% python3 -q
>>> import numpy as np
>>> np.set_printoptions(precision=3, suppress=True, linewidth=120, legacy="1.25")
>>> mat = np.load("mat.npy")
>>> mat
array([[ 5,  0,  0,  0],
       [ 0,  0,  0,  0],
       [ 0, -6,  0,  0]])
>>> rk = np.linalg.matrix_rank(mat)
>>> rk
2
>>> null = np.linalg.svd(mat)[2][rk:].T
>>> np.allclose(mat @ null, 0)
True
>>> [int(np.linalg.matrix_rank(mat[:i])) for i in range(1, len(mat) + 1)]
[1, 1, 2]
>>> null.shape
(4, 2)
>>> np.round(np.trace(np.linalg.pinv(mat) @ mat), 3)
2.0
>>> np.allclose(mat[:-1].T @ np.linalg.lstsq(mat[:-1].T, mat[-1])[0], mat[-1])
False
>>> np.abs(np.diag(np.linalg.qr(mat)[1])) > 1e-9
array([ True,  True, False])
>>> U, sigma, Vh = np.linalg.svd(mat)
>>> V = Vh[:(sigma > 1e-8).sum()]
>>> rng = np.random.default_rng(453701)
>>> x = mat[0] + -2 * mat[1] + rng.integers(2) * np.eye(4)[1]
>>> x
array([5., 0., 0., 0.])
>>> V.T @ V
array([[1., 0., 0., 0.],
       [0., 1., 0., 0.],
       [0., 0., 0., 0.],
       [0., 0., 0., 0.]])
>>> np.diag(V.T @ V)
array([1., 1., 0., 0.])
>>> np.round(np.linalg.norm(x - V.T @ V @ x), 3)
0.0
>>> np.linalg.matrix_rank(np.vstack([mat, x]))
2
>>> other = np.array([[0, 2, 1], [0, 2, 0]])
>>> basis = np.kron(other, mat)
>>> basis.shape
(6, 12)
>>> round(float(np.linalg.norm(basis, 2)), 3), round(float(np.linalg.norm(other, 2) * np.linalg.norm(mat, 2)), 3)
(17.525, 17.525)
